% ipython --no-banner

In [1]: import numpy as np

In [2]: import numpy.linalg as la

In [3]: np.set_printoptions(precision=2, suppress=True, linewidth=120)

In [4]: data = np.load("sample17.npy")

In [5]: data
Out[5]: 
array([[3., 1., 0., 0.],
       [0., 3., 1., 0.],
       [0., 0., 3., 1.],
       [0., 0., 0., 3.]])

In [6]: hat = np.triu(np.array([[2, 5, -7, 1], [-9, 3, 3, 1], [2, -7, 0, -3], [-4, -3, -8, -2]]), 1) + np.eye(4)

In [7]: A2 = hat @ data @ la.inv(hat)

In [8]: np.trace(A2), np.trace(data)
Out[8]: (np.float64(12.0), np.float64(12.0))

In [9]: np.poly(A2)
Out[9]: array([   1.,  -12.,   54., -108.,   81.])

In [10]: la.matrix_rank(A2)
Out[10]: np.int64(4)

In [11]: A2
Out[11]: 
array([[ 3.,  1.,  2., -2.],
       [ 0.,  3.,  1.,  6.],
       [ 0.,  0.,  3.,  1.],
       [ 0.,  0.,  0.,  3.]])

In [12]: X = np.load("arr.npy")

In [13]: X
Out[13]: 
array([[7, 5, 8, 3, 7],
       [7, 7, 5, 8, 3],
       [3, 7, 7, 5, 8],
       [8, 3, 7, 7, 5],
       [5, 8, 3, 7, 7]])

In [14]: A2 = np.array([[0, -3], [-2, -2], [-1, 0], [-2, 2], [-1, 3]])

In [15]: np.einsum("ij->j", X)
Out[15]: array([30, 30, 30, 30, 30])

In [16]: G = X.T @ X

In [17]: (X @ X.T).shape
Out[17]: (5, 5)

In [18]: la.matrix_rank(G)
Out[18]: np.int64(5)

In [19]: np.diag(G)
Out[19]: array([196, 196, 196, 196, 196])

In [20]: t3 = np.stack([X, -1 * X, X[::-1]])

In [21]: (t3 @ X.T).shape
Out[21]: (3, 5, 5)

In [22]: la.matrix_rank(t3)
Out[22]: array([5, 5, 5])

In [23]: J = np.array([[0, 0, 0, 0, -3, 0, 0],
    ...:     [0, 0, 1, 0, 0, 0, 0],
    ...:     [0, 0, 0, 0, 0, 0, 0],
    ...:     [0, 0, 0, 4, 0, 0, 0],
    ...:     [0, 0, 0, 0, 0, 0, 2],
    ...:     [0, 0, 0, 0, 0, 1, 0],
    ...:     [0, 2, 0, 0, 0, 0, 0]])

In [24]: (J - J.T) / 2
Out[24]: 
array([[ 0. ,  0. ,  0. ,  0. , -1.5,  0. ,  0. ],
       [ 0. ,  0. ,  0.5,  0. ,  0. ,  0. , -1. ],
       [ 0. , -0.5,  0. ,  0. ,  0. ,  0. ,  0. ],
       [ 0. ,  0. ,  0. ,  0. ,  0. ,  0. ,  0. ],
       [ 1.5,  0. ,  0. ,  0. ,  0. ,  0. ,  1. ],
       [ 0. ,  0. ,  0. ,  0. ,  0. ,  0. ,  0. ],
       [ 0. ,  1. ,  0. ,  0. , -1. ,  0. ,  0. ]])

In [25]: la.matrix_power(J, 4)
Out[25]: 
array([[  0,   0, -12,   0,   0,   0,   0],
       [  0,   0,   0,   0,   0,   0,   0],
       [  0,   0,   0,   0,   0,   0,   0],
       [  0,   0,   0, 256,   0,   0,   0],
       [  0,   0,   0,   0,   0,   0,   0],
       [  0,   0,   0,   0,   0,   1,   0],
       [  0,   0,   0,   0,   0,   0,   0]])

In [26]: round(np.abs(la.eigvals(J)).max(), 2)
Out[26]: np.float64(4.0)

In [27]: round(la.det(J), 2)
Out[27]: np.float64(0.0)

In [28]: (J + J.T) / 2
Out[28]: 
array([[ 0. ,  0. ,  0. ,  0. , -1.5,  0. ,  0. ],
       [ 0. ,  0. ,  0.5,  0. ,  0. ,  0. ,  1. ],
       [ 0. ,  0.5,  0. ,  0. ,  0. ,  0. ,  0. ],
       [ 0. ,  0. ,  0. ,  4. ,  0. ,  0. ,  0. ],
       [-1.5,  0. ,  0. ,  0. ,  0. ,  0. ,  1. ],
       [ 0. ,  0. ,  0. ,  0. ,  0. ,  1. ,  0. ],
       [ 0. ,  1. ,  0. ,  0. ,  1. ,  0. ,  0. ]])

In [29]: np.sort(np.abs(la.eigvals(J)))
Out[29]: array([0., 0., 0., 0., 0., 1., 4.])

In [30]: np.allclose(J @ J.T, J.T @ J)
Out[30]: False

In [31]: J @ J
Out[31]: 
array([[ 0,  0,  0,  0,  0,  0, -6],
       [ 0,  0,  0,  0,  0,  0,  0],
       [ 0,  0,  0,  0,  0,  0,  0],
       [ 0,  0,  0, 16,  0,  0,  0],
       [ 0,  4,  0,  0,  0,  0,  0],
       [ 0,  0,  0,  0,  0,  1,  0],
       [ 0,  0,  2,  0,  0,  0,  0]])

In [32]: J.inv()
---------------------------------------------------------------------------
AttributeError                            Traceback (most recent call last)
Cell In[32], line 1
----> 1 J.inv()

AttributeError: 'numpy.ndarray' object has no attribute 'inv'

In [33]: round(la.norm(J, 2) / la.norm(J), 2)
Out[33]: np.float64(0.68)

In [34]: la.matrix_rank(J, rtol=0.1)
Out[34]: np.int64(6)

In [35]: np.argsort(-la.norm(J, axis=0).round(6), kind="stable")[:3]
Out[35]: array([3, 4, 1])

In [36]: (la.matrix_power((J != 0) + (J.T != 0) + np.eye(7), 7) > 0).astype(int)
Out[36]: 
array([[1, 1, 1, 0, 1, 0, 1],
       [1, 1, 1, 0, 1, 0, 1],
       [1, 1, 1, 0, 1, 0, 1],
       [0, 0, 0, 1, 0, 0, 0],
       [1, 1, 1, 0, 1, 0, 1],
       [0, 0, 0, 0, 0, 1, 0],
       [1, 1, 1, 0, 1, 0, 1]])

In [37]: np.flatnonzero(la.matrix_power((J != 0) + (J.T != 0) + np.eye(7), 7)[4])
Out[37]: array([0, 1, 2, 4, 6])

In [38]: J @ J
Out[38]: 
array([[ 0,  0,  0,  0,  0,  0, -6],
       [ 0,  0,  0,  0,  0,  0,  0],
       [ 0,  0,  0,  0,  0,  0,  0],
       [ 0,  0,  0, 16,  0,  0,  0],
       [ 0,  4,  0,  0,  0,  0,  0],
       [ 0,  0,  0,  0,  0,  1,  0],
       [ 0,  0,  2,  0,  0,  0,  0]])

In [39]: (J != 0).astype(int)
Out[39]: 
array([[0, 0, 0, 0, 1, 0, 0],
       [0, 0, 1, 0, 0, 0, 0],
       [0, 0, 0, 0, 0, 0, 0],
       [0, 0, 0, 1, 0, 0, 0],
       [0, 0, 0, 0, 0, 0, 1],
       [0, 0, 0, 0, 0, 1, 0],
       [0, 1, 0, 0, 0, 0, 0]])

In [40]: arr = np.load("w.npy")

In [41]: arr
Out[41]: 
array([[ 1.16,  1.18, -2.03, -0.82, -0.94, -0.77],
       [ 0.66,  1.6 ,  1.39,  1.49, -0.58, -1.23],
       [ 0.84,  1.34, -2.49,  0.33, -0.32,  0.3 ],
       [-1.25, -2.31,  0.8 ,  0.81,  0.89, -0.18],
       [ 2.04,  0.91,  0.24,  0.97, -1.68, -0.46],
       [ 0.46,  0.57, -0.21, -2.52, -1.18,  0.83],
       [ 0.4 ,  1.26,  1.02, -0.4 , -0.92,  2.28],
       [ 1.66,  0.69,  1.37,  0.18, -0.39,  1.92],
       [-0.02, -0.1 , -1.99, -1.34, -1.22, -1.32],
       [ 1.13,  1.11, -1.97, -0.09,  0.52, -1.52],
       [ 1.53,  1.24,  2.01, -0.21, -0.99, -0.27],
       [-0.23,  1.18,  2.51, -0.29, -0.47, -0.97],
       [ 1.39,  1.01, -1.65,  0.69,  1.15, -1.23],
       [-0.04, -0.31,  2.31,  1.77, -0.58,  0.29],
       [ 0.45, -1.89, -1.32, -1.44,  0.5 , -1.09],
       [-0.5 ,  1.49, -2.43,  0.3 ,  0.72,  0.05],
       [ 1.41, -0.42, -1.46, -1.63,  0.48,  1.36],
       [-1.37, -1.6 ,  1.58,  0.82, -0.93, -0.74],
       [-1.42, -0.38, -1.04,  1.64,  1.75,  0.08],
       [ 1.16, -1.65, -0.89, -1.  , -0.79, -1.58],
       [ 0.56,  1.41, -1.32, -2.09,  0.34,  0.69],
       [-1.33, -0.99,  1.88, -1.56, -0.03,  0.54],
       [ 1.61,  0.22, -0.48,  0.14, -0.71,  2.37],
       [-0.08,  1.16,  0.53,  0.85,  1.54,  2.06],
       [-2.09, -0.78, -0.48, -0.33,  1.92, -0.05]])

In [42]: hat = arr @ la.solve(arr.T @ arr, arr.T)

In [43]: round(float(np.trace(hat)), 2)
Out[43]: 6.0

In [44]: np.allclose(hat @ hat, hat)
Out[44]: True

In [45]: ev, evecs = la.eig(data)

In [46]: np.sort(la.eigvals(data @ data))
Out[46]: array([9., 9., 9., 9.])

In [47]: np.sort(la.eigvals(la.inv(data)))
Out[47]: array([0.33, 0.33, 0.33, 0.33])

In [48]: np.sort(la.eigvals(data.T))
Out[48]: array([3., 3., 3., 3.])

In [49]: A2 = np.c_[arr[:, :2] @ np.array([[1, 4], [-5, -3]]), np.array([-2, -3, -8, -4, -8, -8, 3, -8, 3, -4, -8, 2, 6, 9, 4, 6, 6, 4, 0, 1, -5, 4, 1, -8, 6])]

In [50]: A2
Out[50]: 
array([[-4.74,  1.1 , -2.  ],
       [-7.34, -2.16, -3.  ],
       [-5.86, -0.66, -8.  ],
       [10.3 ,  1.93, -4.  ],
       [-2.51,  5.43, -8.  ],
       [-2.39,  0.13, -8.  ],
       [-5.9 , -2.18,  3.  ],
       [-1.79,  4.57, -8.  ],
       [ 0.48,  0.22,  3.  ],
       [-4.42,  1.19, -4.  ],
       [-4.67,  2.4 , -8.  ],
       [-6.13, -4.46,  2.  ],
       [-3.66,  2.53,  6.  ],
       [ 1.51,  0.77,  9.  ],
       [ 9.9 ,  7.47,  4.  ],
       [-7.95, -6.47,  6.  ],
       [ 3.51,  6.9 ,  6.  ],
       [ 6.63, -0.68,  4.  ],
       [ 0.48, -4.54,  0.  ],
       [ 9.41,  9.59,  1.  ],
       [-6.49, -1.99, -5.  ],
       [ 3.62, -2.35,  4.  ],
       [ 0.51,  5.78,  1.  ],
       [-5.88, -3.8 , -8.  ],
       [ 1.81, -6.02,  6.  ]])

In [51]: la.matrix_rank(np.c_[arr, A2])
Out[51]: np.int64(7)

In [52]: basis = A2[[16, 22]].astype(float)

In [53]: for _ in range(4):
    ...:     lab = la.norm(A2[:, None] - basis, axis=-1).argmin(axis=1)
    ...:     basis = np.array([A2[lab == j].mean(axis=0) for j in range(2)])
    ...: 

In [54]: lab
Out[54]: array([1, 1, 1, 0, 1, 1, 1, 1, 0, 1, 1, 1, 0, 0, 0, 1, 0, 0, 1, 0, 1, 0, 0, 1, 0])

In [55]: np.abs(basis[1] - basis[0]).argmax()
Out[55]: np.int64(0)

In [56]: feats = np.load("run2.npy")

In [57]: feats
Out[57]: 
array([[ 6.78, -0.35,  4.26],
       [ 5.29, -2.73, -2.6 ],
       [ 0.02, -2.98, -0.68],
       [-0.83, -2.99, -7.2 ],
       [-3.45, -6.6 ,  3.71]])

In [58]: A2 = np.c_[feats[:, :2] @ np.array([[-4, -2], [2, 5]]), np.array([0, -3, -5, 4, 1])]

In [59]: A2
Out[59]: 
array([[-27.85, -15.34,   0.  ],
       [-26.62, -24.25,  -3.  ],
       [ -6.04, -14.95,  -5.  ],
       [ -2.66, -13.3 ,   4.  ],
       [  0.61, -26.1 ,   1.  ]])

In [60]: la.norm(la.qr(feats)[0].T @ A2, axis=0) ** 2 / ((A2 ** 2).sum(axis=0) + 1e-12)
Out[60]: array([1.  , 1.  , 0.16])

In [61]: np.round(la.lstsq(feats, A2[:, 0])[0], 2) + 0
Out[61]: array([-4.,  2.,  0.])

In [62]: f, g = A2[0], A2[4]

In [63]: round(f @ f, 2)
Out[63]: np.float64(1010.66)

In [64]: pr = (f @ g) / (f @ f) * f

In [65]: g - pr
Out[65]: array([ 11.17, -20.28,   1.  ])

In [66]: (g - pr) @ f
Out[66]: np.float64(0.0)

In [67]: x = np.array([1, -2, 1])

In [68]: target = feats @ x

In [69]: la.lstsq(feats, target)[0]
Out[69]: array([ 1., -2.,  1.])

In [70]: target
Out[70]: array([11.75,  8.16,  5.3 , -2.05, 13.46])

In [71]: rng = np.random.default_rng(21)

In [72]: target = target + 0.3 * rng.normal(size=5)

In [73]: target
Out[73]: array([11.86,  8.61,  4.77, -1.54, 13.44])

In [74]: c, *_ = la.lstsq(feats, target)

In [75]: c.round()
Out[75]: array([ 1., -2.,  1.])

In [76]: [round(float(la.norm(la.solve(feats.T @ feats + lam * np.eye(3), feats.T @ target))), 2) for lam in (0, 1, 10, 100)]
Out[76]: [2.46, 2.43, 2.15, 1.01]

In [77]: E = np.array([[0, 0, 0, 2, 0, 0, 0],
    ...:     [0, 0, 0, 0, 0, 1, 0],
    ...:     [0, 0, 3, 0, 0, 3, 0],
    ...:     [0, 2, 0, 0, 0, 3, 0]])

In [78]: # columns 0 and 4 are equal

In [79]: G = E.T @ E

In [80]: la.eigvalsh(G)[::-1]
Out[80]: array([25.56,  6.21,  4.  ,  0.23,  0.  ,  0.  ,  0.  ])

In [81]: G
Out[81]: 
array([[ 0,  0,  0,  0,  0,  0,  0],
       [ 0,  4,  0,  0,  0,  6,  0],
       [ 0,  0,  9,  0,  0,  9,  0],
       [ 0,  0,  0,  4,  0,  0,  0],
       [ 0,  0,  0,  0,  0,  0,  0],
       [ 0,  6,  9,  0,  0, 19,  0],
       [ 0,  0,  0,  0,  0,  0,  0]])

In [82]: np.diag(G)
Out[82]: array([ 0,  4,  9,  4,  0, 19,  0])

In [83]: la.svd(E, compute_uv=False) ** 2
Out[83]: array([25.56,  6.21,  4.  ,  0.23])

In [84]: (E @ E.T).shape
Out[84]: (4, 4)

In [85]: la.matrix_rank(G)
Out[85]: np.int64(4)

In [86]: np.trace(G), (E ** 2).sum()
Out[86]: (np.int64(36), np.int64(36))

In [87]: M = 4 * np.eye(3) + np.ones((3, 3))

In [88]: M
Out[88]: 
array([[5., 1., 1.],
       [1., 5., 1.],
       [1., 1., 5.]])

In [89]: # symmetric, so the eigenvalues are real

In [90]: lab = rng.permutation(3)

In [91]: lab
Out[91]: array([0, 2, 1])

In [92]: A2 = M[lab][:, lab]

In [93]: np.trace(A2)
Out[93]: np.float64(15.0)

In [94]: np.allclose(A2, M)
Out[94]: True

In [95]: np.diag(A2)
Out[95]: array([5., 5., 5.])

In [96]: round(float(la.det(A2)), 2), np.round(la.det(M[lab]), 2)
Out[96]: (112.0, np.float64(-112.0))

In [97]: A2 = M + rng.integers(-2, 3, (3, 1)) @ rng.integers(-2, 3, (1, 3))

In [98]: A2
Out[98]: 
array([[ 7.,  0., -1.],
       [ 1.,  5.,  1.],
       [-3.,  3.,  9.]])

In [99]: la.matrix_rank(A2 - M, tol=1e-8)
Out[99]: np.int64(1)

In [100]: m1 = 4 * np.eye(2) + np.eye(2, k=1)

In [101]: m1
Out[101]: 
array([[4., 1.],
       [0., 4.]])

In [102]: A2 = m1[0, 0] * m1[1:] - np.outer(m1[1:, 0], m1[0])

In [103]: A2
Out[103]: array([[ 0., 16.]])

In [104]: m1[:, 0] / m1[0, 0]
Out[104]: array([1., 0.])

In [105]: la.matrix_rank(A2), la.matrix_rank(m1)
Out[105]: (np.int64(1), np.int64(2))

In [106]: [int(la.matrix_rank(la.matrix_power(m1, p))) for p in range(1, 3)]
Out[106]: [2, 2]

In [107]: lab = rng.permutation(5)

In [108]: lab
Out[108]: array([3, 4, 1, 0, 2])

In [109]: A2 = X[lab][:, lab]

In [110]: np.diag(A2)
Out[110]: array([7, 7, 7, 7, 7])

In [111]: np.trace(A2)
Out[111]: np.int64(35)

In [112]: np.allclose(A2, X)
Out[112]: False

In [113]: round(la.det(m1.T), 2)
Out[113]: np.float64(16.0)

In [114]: np.einsum("ii->", m1)
Out[114]: np.float64(8.0)

In [115]: np.round(la.det(2 * m1), 2), np.round(la.det(m1), 2)
Out[115]: (np.float64(64.0), np.float64(16.0))
